$ python3 -q
>>> import numpy as np
>>> np.set_printoptions(suppress=True, linewidth=120)
>>> data = np.load("mat.npy")
>>> data
array([[ 1, -1, -1,  1, -1,  1,  1, -1],
       [ 1, -1,  1, -1, -1,  1, -1,  1],
       [ 1, -1, -1,  1,  1, -1, -1,  1],
       [ 1,  1,  1,  1,  1,  1,  1,  1],
       [ 1,  1, -1, -1, -1, -1,  1,  1],
       [ 1,  1,  1,  1, -1, -1, -1, -1],
       [ 1,  1, -1, -1,  1,  1, -1, -1]])
>>> other = data[0, 0] * data[1:] - np.outer(data[1:, 0], data[0])
>>> other
array([[ 0,  0,  2, -2,  0,  0, -2,  2],
       [ 0,  0,  0,  0,  2, -2, -2,  2],
       [ 0,  2,  2,  0,  2,  0,  0,  2],
       [ 0,  2,  0, -2,  0, -2,  0,  2],
       [ 0,  2,  2,  0,  0, -2, -2,  0],
       [ 0,  2,  0, -2,  2,  0, -2,  0]])
>>> np.flatnonzero(~other.round(6).any(axis=1))
array([], dtype=int64)
>>> rng = np.random.default_rng(427395)
>>> other = data + rng.integers(-2, 3, (7, 2)) @ rng.integers(-2, 3, (2, 8))
>>> other
array([[-5,  1, -1,  7, -7,  2,  4,  4],
       [-1,  1,  5,  1, -3,  0,  4,  4],
       [ 3, -2, -2, -1,  3, -1, -3, -1],
       [ 1,  1,  1,  1,  1,  1,  1,  1],
       [ 1, -1, -7, -1, -1,  1, -5, -1],
       [-3,  1, -3,  5, -5,  1, -3,  1],
       [ 7,  0,  2, -7,  7, -1, -1, -5]])
>>> np.round(np.linalg.svd(other - data, compute_uv=False), 2) + 0
array([19.19, 12.88,  0.  ,  0.  ,  0.  ,  0.  ,  0.  ])
>>> other - data
array([[-6,  2,  0,  6, -6,  1,  3,  5],
       [-2,  2,  4,  2, -2, -1,  5,  3],
       [ 2, -1, -1, -2,  2,  0, -2, -2],
       [ 0,  0,  0,  0,  0,  0,  0,  0],
       [ 0, -2, -6,  0,  0,  2, -6, -2],
       [-4,  0, -4,  4, -4,  2, -2,  2],
       [ 6, -1,  3, -6,  6, -2,  0, -4]])
>>> C2 = data.T @ data
>>> np.linalg.matrix_rank(C2)
np.int64(7)
>>> np.round(np.linalg.svd(data, compute_uv=False) ** 2, 2)
array([8., 8., 8., 8., 8., 8., 8.])
>>> (data @ data.T).shape
(7, 7)
>>> np.allclose(C2, C2.T)
True
>>> mat = np.loadtxt("case18.csv", delimiter=",")
>>> mat
array([[ 1.3 ,  0.9 ,  3.11, -1.5 ],
       [ 0.9 ,  2.1 ,  0.42, -0.3 ],
       [ 0.6 ,  0.9 ,  3.54, -1.8 ],
       [-1.  ,  0.4 , -0.69,  0.4 ],
       [ 0.3 , -0.5 ,  2.14, -1.1 ],
       [ 0.4 ,  0.4 ,  1.45, -0.7 ],
       [-0.2 , -2.1 ,  2.4 , -1.2 ],
       [-0.2 ,  0.3 ,  2.39, -1.1 ],
       [ 0.1 , -0.8 , -1.65,  0.9 ],
       [-1.1 , -0.4 ,  0.38, -0.2 ],
       [ 0.5 , -0.2 , -0.78,  0.3 ],
       [ 0.8 ,  0.5 ,  3.78, -1.9 ],
       [ 0.1 ,  1.4 ,  0.71, -0.4 ],
       [-1.3 , -0.8 ,  1.74, -1.  ],
       [-0.3 ,  1.4 ,  0.87, -0.4 ],
       [ 0.2 ,  1.  ,  3.37, -1.6 ],
       [ 1.2 ,  0.  , -0.25,  0.1 ],
       [-0.7 ,  1.2 ,  0.73, -0.3 ],
       [-0.1 , -1.2 ,  1.15, -0.6 ],
       [-0.8 ,  0.3 , -1.96,  1.  ],
       [-0.5 ,  0.4 ,  3.04, -1.6 ],
       [-0.5 ,  0.8 ,  2.92, -1.4 ],
       [-1.5 , -1.5 , -1.67,  0.8 ],
       [ 0.4 , -0.3 ,  0.2 , -0.1 ],
       [ 1.2 , -1.4 , -1.41,  0.8 ],
       [ 0.9 ,  1.1 , -1.5 ,  0.7 ],
       [ 0.4 , -0.6 ,  2.98, -1.5 ],
       [-1.  , -0.3 ,  3.67, -1.8 ],
       [ 0.6 ,  1.6 , -1.77,  0.9 ],
       [ 0.7 ,  0.1 ,  0.99, -0.6 ],
       [ 1.6 , -1.7 , -1.11,  0.6 ],
       [-0.7 , -1.6 , -0.74,  0.3 ],
       [-0.1 , -1.1 , -4.41,  2.2 ],
       [ 0.3 ,  1.3 , -1.74,  0.9 ],
       [-0.4 ,  1.9 ,  0.8 , -0.4 ],
       [-1.3 ,  0.8 , -0.2 ,  0.1 ],
       [ 0.7 ,  1.6 ,  0.81, -0.4 ],
       [-1.4 ,  0.1 ,  0.59, -0.3 ],
       [-0.5 , -0.2 , -2.33,  1.2 ],
       [-0.9 ,  0.6 , -3.28,  1.6 ]])
>>> Xs = mat - mat.mean(axis=0)
>>> vecs = np.linalg.svd(Xs)[2][:3]
>>> other = Xs - Xs @ vecs.T @ vecs
>>> np.round(other.std(axis=0), 2) + 0
array([0.  , 0.  , 0.02, 0.04])
>>> np.round(np.diag(vecs.T @ vecs), 2)
array([1. , 1. , 0.8, 0.2])
>>> np.round(np.cov(Xs @ vecs.T, rowvar=False), 2) + 0
array([[5.32, 0.  , 0.  ],
       [0.  , 1.13, 0.  ],
       [0.  , 0.  , 0.65]])
>>> np.round((Xs @ vecs.T).std(axis=0), 2)
array([2.28, 1.05, 0.8 ])
>>> other = np.c_[mat[:, :2] @ np.array([[0, 0], [-2, -2]]), np.array([-3, 2, 1, 0, 3, -2, -3, 2, 3, 1, -1, 3, 2, -1, 3, 3, 3, 3, 1, 1, 0, -2, -3, 1, 1, 0, -2, 3, -3, -2, 2, -2, 2, 0, 1, -1, 0, 2, 3, 3])]
>>> other
array([[-1.8, -1.8, -3. ],
       [-4.2, -4.2,  2. ],
       [-1.8, -1.8,  1. ],
       [-0.8, -0.8,  0. ],
       [ 1. ,  1. ,  3. ],
       [-0.8, -0.8, -2. ],
       [ 4.2,  4.2, -3. ],
       [-0.6, -0.6,  2. ],
       [ 1.6,  1.6,  3. ],
       [ 0.8,  0.8,  1. ],
       [ 0.4,  0.4, -1. ],
       [-1. , -1. ,  3. ],
       [-2.8, -2.8,  2. ],
       [ 1.6,  1.6, -1. ],
       [-2.8, -2.8,  3. ],
       [-2. , -2. ,  3. ],
       [ 0. ,  0. ,  3. ],
       [-2.4, -2.4,  3. ],
       [ 2.4,  2.4,  1. ],
       [-0.6, -0.6,  1. ],
       [-0.8, -0.8,  0. ],
       [-1.6, -1.6, -2. ],
       [ 3. ,  3. , -3. ],
       [ 0.6,  0.6,  1. ],
       [ 2.8,  2.8,  1. ],
       [-2.2, -2.2,  0. ],
       [ 1.2,  1.2, -2. ],
       [ 0.6,  0.6,  3. ],
       [-3.2, -3.2, -3. ],
       [-0.2, -0.2, -2. ],
       [ 3.4,  3.4,  2. ],
       [ 3.2,  3.2, -2. ],
       [ 2.2,  2.2,  2. ],
       [-2.6, -2.6,  0. ],
       [-3.8, -3.8,  1. ],
       [-1.6, -1.6, -1. ],
       [-3.2, -3.2,  0. ],
       [-0.2, -0.2,  2. ],
       [ 0.4,  0.4,  3. ],
       [-1.2, -1.2,  3. ]])
>>> np.round(np.linalg.norm(other - mat @ np.linalg.lstsq(mat, other)[0], axis=0), 2) + 0
array([ 0.  ,  0.  , 12.87])
>>> np.linalg.matrix_rank(np.c_[mat, other])
np.int64(5)
>>> np.round(np.linalg.lstsq(mat, other[:, 0])[0], 2) + 0
array([ 0., -2.,  0.,  0.])
>>> np.round(np.linalg.norm(np.linalg.qr(mat)[0].T @ other, axis=0) ** 2 / ((other ** 2).sum(axis=0) + 1e-12), 2)
array([1.  , 1.  , 0.08])
>>> J = np.load("arr.npy")
>>> J
array([[-3,  0,  0,  0,  0],
       [ 0,  1,  0,  0,  0],
       [ 0,  0,  0,  0,  0],
       [ 0,  0,  0,  3,  0],
       [ 0,  0,  0,  0,  3]])
>>> np.round(np.sort(np.abs(np.linalg.eigvals(J))), 2)
array([0., 1., 3., 3., 3.])
>>> np.round(np.linalg.det(J), 2)
np.float64(0.0)
>>> np.allclose(J, J.T)
True
>>> np.allclose(J @ J.T, J.T @ J)
True
>>> np.linalg.matrix_power(J, 3)
array([[-27,   0,   0,   0,   0],
       [  0,   1,   0,   0,   0],
       [  0,   0,   0,   0,   0],
       [  0,   0,   0,  27,   0],
       [  0,   0,   0,   0,  27]])
>>> t3 = np.stack([data, 4 * data, data[::-1]])
>>> t3.shape
(3, 7, 8)
>>> t3.sum(axis=0)
array([[ 6, -4, -6,  4, -4,  6,  4, -6],
       [ 6, -4,  6, -4, -6,  4, -6,  4],
       [ 6, -4, -6,  4,  4, -6, -4,  6],
       [ 6,  6,  6,  6,  6,  6,  6,  6],
       [ 6,  4, -6, -4, -4, -6,  4,  6],
       [ 6,  4,  6,  4, -6, -4, -6, -4],
       [ 6,  4, -6, -4,  4,  6, -4, -6]])
>>> round(np.linalg.eigvalsh(J).min(), 2)
np.float64(-3.0)
>>> [round(float(np.linalg.det(J[:i, :i])), 2) + 0 for i in range(1, 6)]
[-3.0, -3.0, 0.0, 0.0, 0.0]
>>> vals, vecs = np.linalg.eigh(J)
>>> x0 = np.array([-3, 2, 2, -3, 3])
>>> round(float(x0 @ J @ x0 / (x0 @ x0)), 2), vals[0], vals[-1]
(0.89, np.float64(-3.0), np.float64(3.0))
>>> vecs * np.abs(vals) @ vecs.T
array([[3., 0., 0., 0., 0.],
       [0., 1., 0., 0., 0.],
       [0., 0., 0., 0., 0.],
       [0., 0., 0., 3., 0.],
       [0., 0., 0., 0., 3.]])
>>> X = np.load("out2.npy")
>>> X
array([[ 21,   1,   1,   3,   1,   2,   2,   3,   0,   2,   3,   0,   2,   1],
       [  1,  23,   1,   0,   1,   2,   2,   0,   2,   0,   0,   3,   0,   1],
       [  2,   3,   2,   2,   1,   1,   3,   0,   0,   2,   1,   1,   0,   3],
       [  0,   2,   2,  -9,   1,   3,   1,   0,   1,   1,   2,   0,   2,   0],
       [  1,   1,   0,   0,   0,   3,   1,   0,   0,   3,   1,   2,   1,   3],
       [  0,   0,   1,   1,   1, -17,   0,   3,   3,   0,   0,   0,   2,   3],
       [  1,   2,   3,   2,   0,   2,  10,   0,   1,   3,   0,   0,   3,   0],
       [  3,   1,   1,   2,   1,   1,   0,  -7,   3,   0,   0,   0,   2,   1],
       [  3,   0,   0,   2,   0,   1,   1,   3, -20,   1,   2,   2,   3,   2],
       [  3,   2,   2,   2,   3,   1,   2,   3,   0,  -8,   3,   3,   3,   1],
       [  0,   0,   1,   1,   0,   1,   1,   3,   0,   2,  10,   2,   0,   0],
       [  3,   0,   1,   2,   1,   1,   0,   2,   0,   2,   1,  -7,   0,   0],
       [  0,   3,   3,   0,   2,   2,   2,   0,   2,   0,   3,   3,  23,   3],
       [  2,   3,   1,   2,   0,   1,   3,   1,   1,   3,   3,   2,   0,  -7]])
>>> other = X[0, 0] * X[1:] - np.outer(X[1:, 0], X[0])
>>> other
array([[   0,  482,   20,   -3,   20,   40,   40,   -3,   42,   -2,   -3,   63,   -2,   20],
       [   0,   61,   40,   36,   19,   17,   59,   -6,    0,   38,   15,   21,   -4,   61],
       [   0,   42,   42, -189,   21,   63,   21,    0,   21,   21,   42,    0,   42,    0],
       [   0,   20,   -1,   -3,   -1,   61,   19,   -3,    0,   61,   18,   42,   19,   62],
       [   0,    0,   21,   21,   21, -357,    0,   63,   63,    0,    0,    0,   42,   63],
       [   0,   41,   62,   39,   -1,   40,  208,   -3,   21,   61,   -3,    0,   61,   -1],
       [   0,   18,   18,   33,   18,   15,   -6, -156,   63,   -6,   -9,    0,   36,   18],
       [   0,   -3,   -3,   33,   -3,   15,   15,   54, -420,   15,   33,   42,   57,   39],
       [   0,   39,   39,   33,   60,   15,   36,   54,    0, -174,   54,   63,   57,   18],
       [   0,    0,   21,   21,    0,   21,   21,   63,    0,   42,  210,   42,    0,    0],
       [   0,   -3,   18,   33,   18,   15,   -6,   33,    0,   36,   12, -147,   -6,   -3],
       [   0,   63,   63,    0,   42,   42,   42,    0,   42,    0,   63,   63,  483,   63],
       [   0,   61,   19,   36,   -2,   17,   59,   15,   21,   59,   57,   42,   -4, -149]])
>>> np.flatnonzero(~other.round(6).any(axis=1))
array([], dtype=int64)
